$ ipython --no-banner

In [1]: import numpy as np

In [2]: np.set_printoptions(precision=2, suppress=True, linewidth=140)

In [3]: M = np.array([[3, -1, 3, -3],
   ...:     [0, 0, 2, 1],
   ...:     [-1, -2, 3, 3],
   ...:     [-2, -1, 0, -3],
   ...:     [0, -2, 1, -1]])

In [4]: M[-1] = M[0] + 4 * M[1]

In [5]: M
Out[5]: 
array([[ 3, -1,  3, -3],
       [ 0,  0,  2,  1],
       [-1, -2,  3,  3],
       [-2, -1,  0, -3],
       [ 3, -1, 11,  1]])

In [6]: x = np.array([0, 2, 0, 1])

In [7]: rhs = M @ x

In [8]: c, lr = np.zeros(4), 1 / np.linalg.norm(M, 2) ** 2

In [9]: for i in range(6):
   ...:     c -= lr * M.T @ (M @ c - rhs)
   ...:     if i % 1 == 0: print(i, round(np.linalg.norm(M @ c - rhs), 2))
   ...: 
0 6.11
1 5.43
2 4.89
3 4.45
4 4.09
5 3.79

In [10]: c
Out[10]: array([ 0.03,  0.34, -0.21,  0.71])

In [11]: np.unravel_index(np.abs(M).argmax(), M.shape)
Out[11]: (np.int64(4), np.int64(2))

In [12]: M.sum(axis=0)
Out[12]: array([ 3, -5, 19, -1])

In [13]: M[:, 4]
---------------------------------------------------------------------------
IndexError                                Traceback (most recent call last)
Cell In[13], line 1
----> 1 M[:, 4]

IndexError: index 4 is out of bounds for axis 1 with size 4

In [14]: M.sum(axis=1)
Out[14]: array([ 2,  3,  3, -6, 14])

In [15]: np.zeros(5, 4)
---------------------------------------------------------------------------
TypeError                                 Traceback (most recent call last)
Cell In[15], line 1
----> 1 np.zeros(5, 4)

TypeError: Cannot interpret '4' as a data type

In [16]: np.count_nonzero(M)
Out[16]: np.int64(17)

In [17]: A2 = M / np.linalg.norm(M, axis=1, keepdims=True)

In [18]: C2 = A2 @ A2.T

In [19]: np.argwhere(np.triu(np.abs(C2) > 0.95, 1))
Out[19]: array([], shape=(0, 2), dtype=int64)

In [20]: C2[4]
Out[20]: array([ 0.66,  0.9 ,  0.64, -0.19,  1.  ])

In [21]: A2 = np.c_[M[:, :2] @ np.array([[4, -2], [3, -5]]), np.array([0, 2, 1, 3, 1])]

In [22]: A2
Out[22]: 
array([[  9,  -1,   0],
       [  0,   0,   2],
       [-10,  12,   1],
       [-11,   9,   3],
       [  9,  -1,   1]])

In [23]: np.round(np.linalg.lstsq(M, A2[:, 0])[0], 2) + 0
Out[23]: array([4., 3., 0., 0.])

In [24]: np.linalg.matrix_rank(np.c_[M, A2])
Out[24]: np.int64(5)

In [25]: C2 = M.T @ M

In [26]: (M @ M.T).shape
Out[26]: (5, 5)

In [27]: np.linalg.eigvalsh(C2)[::-1]
Out[27]: array([158.21,  30.22,  11.19,   2.37])

In [28]: np.diag(C2)
Out[28]: array([ 23,   7, 143,  29])

In [29]: np.linalg.matrix_rank(C2)
Out[29]: np.int64(4)

In [30]: W0 = np.array([[0.0, -2.0, 0.0, 0.0, 0.0],
    ...:     [-2.0, 1.0, 0.0, 0.0, 0.0],
    ...:     [0.0, 0.0, -1.0, -1.0, 2.0],
    ...:     [0.0, 0.0, -1.0, 1.0, 2.0],
    ...:     [0.0, 0.0, 1.0, 2.0, 3.0]])

In [31]: # splits into 2 blocks

In [32]: A2 = np.array([[-1, -3, 0], [-4, -4, 0], [-1, -5, 3], [-5, 5, 1], [5, -3, 0]])

In [33]: A2.T @ W0.T
Out[33]: 
array([[ 8., -2., 16.,  6.,  4.],
       [ 8.,  2., -6.,  4., -4.],
       [ 0.,  0., -4., -2.,  5.]])

In [34]: np.einsum("ik,kj->ji", W0, A2)
Out[34]: 
array([[ 8., -2., 16.,  6.,  4.],
       [ 8.,  2., -6.,  4., -4.],
       [ 0.,  0., -4., -2.,  5.]])

In [35]: np.einsum("ij->j", W0)
Out[35]: array([-2., -1., -1.,  2.,  7.])

In [36]: x = np.array([0, 3, 3, -2])

In [37]: x @ M
---------------------------------------------------------------------------
ValueError                                Traceback (most recent call last)
Cell In[37], line 1
----> 1 x @ M

ValueError: matmul: Input operand 1 has a mismatch in its core dimension 0, with gufunc signature (n?,k),(k,m?)->(n?,m?) (size 5 is different from 4)

In [38]: M * x
Out[38]: 
array([[ 0, -3,  9,  6],
       [ 0,  0,  6, -2],
       [ 0, -6,  9, -6],
       [ 0, -3,  0,  6],
       [ 0, -3, 33, -2]])

In [39]: np.linalg.norm(M @ x) <= np.linalg.norm(M, 2) * np.linalg.norm(x) + 1e-9
Out[39]: np.True_

In [40]: (M @ x).argmax()
Out[40]: np.int64(4)

In [41]: A2 = np.linalg.inv(W0)

In [42]: np.linalg.inv(A2)
Out[42]: 
array([[-0., -2., -0., -0., -0.],
       [-2.,  1., -0., -0., -0.],
       [-0., -0., -1., -1.,  2.],
       [-0., -0., -1.,  1.,  2.],
       [ 0.,  0.,  1.,  2.,  3.]])

In [43]: (np.abs(A2) > 1e-9).astype(int)
Out[43]: 
array([[1, 1, 0, 0, 0],
       [1, 0, 0, 0, 0],
       [0, 0, 1, 1, 1],
       [0, 0, 1, 1, 0],
       [0, 0, 1, 1, 1]])

In [44]: np.allclose(A2, W0.T)
Out[44]: False

In [45]: np.round(np.linalg.cond(W0), 2)
Out[45]: np.float64(4.57)

In [46]: round(float(np.linalg.det(W0) * np.linalg.det(A2)), 2)
Out[46]: 1.0

In [47]: np.linalg.det(W0) * A2
Out[47]: 
array([[-10., -20.,  -0.,  -0.,  -0.],
       [-20.,  -0.,  -0.,  -0.,  -0.],
       [ -0.,  -0.,   4., -28.,  16.],
       [  0.,   0., -20.,  20.,   0.],
       [  0.,   0.,  12.,  -4.,   8.]])

In [48]: w, V = np.linalg.eig(W0)

In [49]: round(np.prod(w), 2)
Out[49]: np.float64(40.0)

In [50]: W0 @ V[:, 0] - w[0] * V[:, 0]
Out[50]: array([0., 0., 0., 0., 0.])

In [51]: A = -2 * np.eye(3) + np.eye(3, k=1)

In [52]: A
Out[52]: 
array([[-2.,  1.,  0.],
       [ 0., -2.,  1.],
       [ 0.,  0., -2.]])

In [53]: A2 = np.array([[4, 5, 2], [2, 3, 2], [1, 3, 2]])

In [54]: np.einsum("ik,kj->ij", A, A2)
Out[54]: 
array([[-6., -7., -2.],
       [-3., -3., -2.],
       [-2., -6., -4.]])

In [55]: np.einsum("ij,ij->i", A, A)
Out[55]: array([5., 5., 4.])

In [56]: np.vstack([A, A2.T]).shape
Out[56]: (6, 3)

In [57]: feats = np.diag(np.array([0, 1]))

In [58]: feats
Out[58]: 
array([[0, 0],
       [0, 1]])

In [59]: A2 = A[0, 0] * A[1:] - np.outer(A[1:, 0], A[0])

In [60]: A2
Out[60]: 
array([[ 0.,  4., -2.],
       [ 0., -0.,  4.]])

In [61]: np.linalg.matrix_rank(A2), np.linalg.matrix_rank(A)
Out[61]: (np.int64(2), np.int64(3))

In [62]: A[:, 0] / A[0, 0]
Out[62]: array([ 1., -0., -0.])

In [63]: X = np.load("w.npy")

In [64]: X
Out[64]: 
array([[ 1, -2,  4, -8],
       [ 1, -1,  1, -1],
       [ 1,  0,  0,  0]])

In [65]: # row 0 dominates

In [66]: t3 = np.stack([X, -1 * X, X[::-1]])

In [67]: (t3 @ X.T).shape
Out[67]: (3, 3, 3)

In [68]: np.linalg.matrix_rank(t3)
Out[68]: array([3, 3, 3])

In [69]: t3.sum(axis=0)
Out[69]: 
array([[ 1,  0,  0,  0],
       [ 1, -1,  1, -1],
       [ 1, -2,  4, -8]])

In [70]: t3.shape
Out[70]: (3, 3, 4)

In [71]: np.linalg.matrix_rank(t3.reshape(3, -1))
Out[71]: np.int64(2)

In [72]: (W0 != 0).astype(int)
Out[72]: 
array([[0, 1, 0, 0, 0],
       [1, 1, 0, 0, 0],
       [0, 0, 1, 1, 1],
       [0, 0, 1, 1, 1],
       [0, 0, 1, 1, 1]])

In [73]: np.sort(np.linalg.eigvals(W0).real)
Out[73]: array([-2.32, -1.56,  1.  ,  2.56,  4.32])

In [74]: (np.linalg.matrix_power((W0 != 0) + (W0.T != 0) + np.eye(5), 5) > 0).astype(int)
Out[74]: 
array([[1, 1, 0, 0, 0],
       [1, 1, 0, 0, 0],
       [0, 0, 1, 1, 1],
       [0, 0, 1, 1, 1],
       [0, 0, 1, 1, 1]])

In [75]: round(np.linalg.det(W0), 2)
Out[75]: np.float64(40.0)

In [76]: W0 @ W0
Out[76]: 
array([[ 4., -2.,  0.,  0.,  0.],
       [-2.,  5.,  0.,  0.,  0.],
       [ 0.,  0.,  4.,  4.,  2.],
       [ 0.,  0.,  2.,  6.,  6.],
       [ 0.,  0.,  0.,  7., 15.]])

In [77]: X.ravel(order="F")
Out[77]: array([ 1,  1,  1, -2, -1,  0,  4,  1,  0, -8, -1,  0])

In [78]: X.reshape(2, -1)
Out[78]: 
array([[ 1, -2,  4, -8,  1, -1],
       [ 1, -1,  1,  0,  0,  0]])

In [79]: t3 = X.reshape(3, 2, -1)

In [80]: t3.transpose(1, 0, 2)
Out[80]: 
array([[[ 1, -2],
        [ 1, -1],
        [ 1,  0]],

       [[ 4, -8],
        [ 1, -1],
        [ 0,  0]]])

In [81]: t3[:, 0]
Out[81]: 
array([[ 1, -2],
       [ 1, -1],
       [ 1,  0]])

In [82]: t3.shape
Out[82]: (3, 2, 2)

In [83]: np.swapaxes(t3, 1, 2)[1]
Out[83]: 
array([[ 1,  1],
       [-1, -1]])

In [84]: E = np.load("dump.npy")

In [85]: E
Out[85]: 
array([[6., 1., 1.],
       [1., 6., 1.],
       [1., 1., 6.]])

In [86]: w, V = np.linalg.eigh(E)

In [87]: np.abs(V[:, -1])
Out[87]: array([0.58, 0.58, 0.58])

In [88]: np.round(V.T @ V, 2) + 0
Out[88]: 
array([[1., 0., 0.],
       [0., 1., 0.],
       [0., 0., 1.]])

In [89]: np.round(V.T @ E @ V, 2) + 0
Out[89]: 
array([[5., 0., 0.],
       [0., 5., 0.],
       [0., 0., 8.]])

In [90]: np.linalg.svd(E, compute_uv=False)
Out[90]: array([8., 5., 5.])

In [91]: w, V = np.linalg.eig(E)

In [92]: w
Out[92]: array([5., 8., 5.])

In [93]: L = np.linalg.cholesky(E)

In [94]: L @ L.T
Out[94]: 
array([[6., 1., 1.],
       [1., 6., 1.],
       [1., 1., 6.]])

In [95]: x = np.ones(3)

In [96]: for _ in range(3):
    ...:     x = E @ x
    ...:     x /= np.linalg.norm(x)
    ...:     print(round(x @ E @ x, 2))
    ...: 
8.0
8.0
8.0

In [97]: round(np.linalg.eigvalsh(E)[-1], 2)
Out[97]: np.float64(8.0)

In [98]: rng = np.random.default_rng(807782)

In [99]: idx = rng.permutation(3)

In [100]: idx
Out[100]: array([1, 2, 0])

In [101]: A2 = E[idx][:, idx]

In [102]: np.trace(A2)
Out[102]: np.float64(18.0)

In [103]: np.diag(A2)
Out[103]: array([6., 6., 6.])

In [104]: np.sort(np.abs(np.linalg.eigvals(A2)))
Out[104]: array([5., 5., 8.])

In [105]: np.allclose(A2, E)
Out[105]: True

In [106]: mat = np.load("data.npy")

In [107]: mat
Out[107]: 
array([[  6.71, -20.72,   4.02, -32.04],
       [  1.55,  -7.04,   1.69,  -8.48],
       [  1.43,  -6.79,   1.6 ,  -8.07],
       [  0.58,  -4.98,   0.92,  -5.38],
       [ -0.39,  -1.58,  -0.16,  -1.38],
       [  0.56,   1.09,   0.42,   0.95],
       [  0.81,   1.49,   0.62,   1.32],
       [  0.87,   1.59,   0.68,   1.41],
       [  1.29,   2.22,   1.04,   2.01],
       [  2.61,   4.06,   2.26,   3.88],
       [  3.16,   4.8 ,   2.79,   4.68],
       [ 28.77,  42.53,  32.33,  56.68]])

In [108]: # rank 3

In [109]: hat = M @ np.linalg.solve(M.T @ M, M.T)

In [110]: round(float(np.trace(hat)), 2)
Out[110]: 4.0

In [111]: hat @ M[:, 3]
Out[111]: array([-3.,  1.,  3., -3.,  1.])

In [112]: hat.round(2) + 0
Out[112]: 
array([[ 0.94, -0.22,  0.  ,  0.  ,  0.06],
       [-0.22,  0.11,  0.  ,  0.  ,  0.22],
       [ 0.  ,  0.  ,  1.  ,  0.  ,  0.  ],
       [ 0.  ,  0.  ,  0.  ,  1.  ,  0.  ],
       [ 0.06,  0.22,  0.  ,  0.  ,  0.94]])

In [113]: np.diag(hat)
Out[113]: array([0.94, 0.11, 1.  , 1.  , 0.94])

In [114]: arr = np.array([[0.0, 0.0, 4.0, -2.0],
     ...:     [0.0, -9.0, -22.0, 11.0],
     ...:     [0.0, 0.0, 2.0, 0.0],
     ...:     [0.0, 0.0, 0.0, 2.0]])

In [115]: r = np.linalg.matrix_rank(arr)

In [116]: r
Out[116]: np.int64(3)

In [117]: ns = np.linalg.svd(arr)[2][r:].T

In [118]: np.linalg.matrix_rank(arr.T @ arr), np.linalg.matrix_rank(arr @ arr.T)
Out[118]: (np.int64(3), np.int64(3))

In [119]: [int(np.linalg.matrix_rank(np.delete(arr, i, axis=0))) for i in range(4)]
Out[119]: [3, 2, 3, 3]

In [120]: ns[:, 0] / ns[np.abs(ns[:, 0]).round(6).argmax(), 0]
Out[120]: array([1., 0., 0., 0.])

In [121]: np.sort(np.linalg.eigvals(arr))
Out[121]: array([-9.,  0.,  2.,  2.])

In [122]: [int(np.linalg.matrix_rank(np.linalg.matrix_power(arr, p))) for p in range(1, 5)]
Out[122]: [3, 3, 3, 3]

In [123]: np.prod(np.diag(arr)), round(float(np.linalg.det(arr)), 2)
Out[123]: (np.float64(-0.0), 0.0)
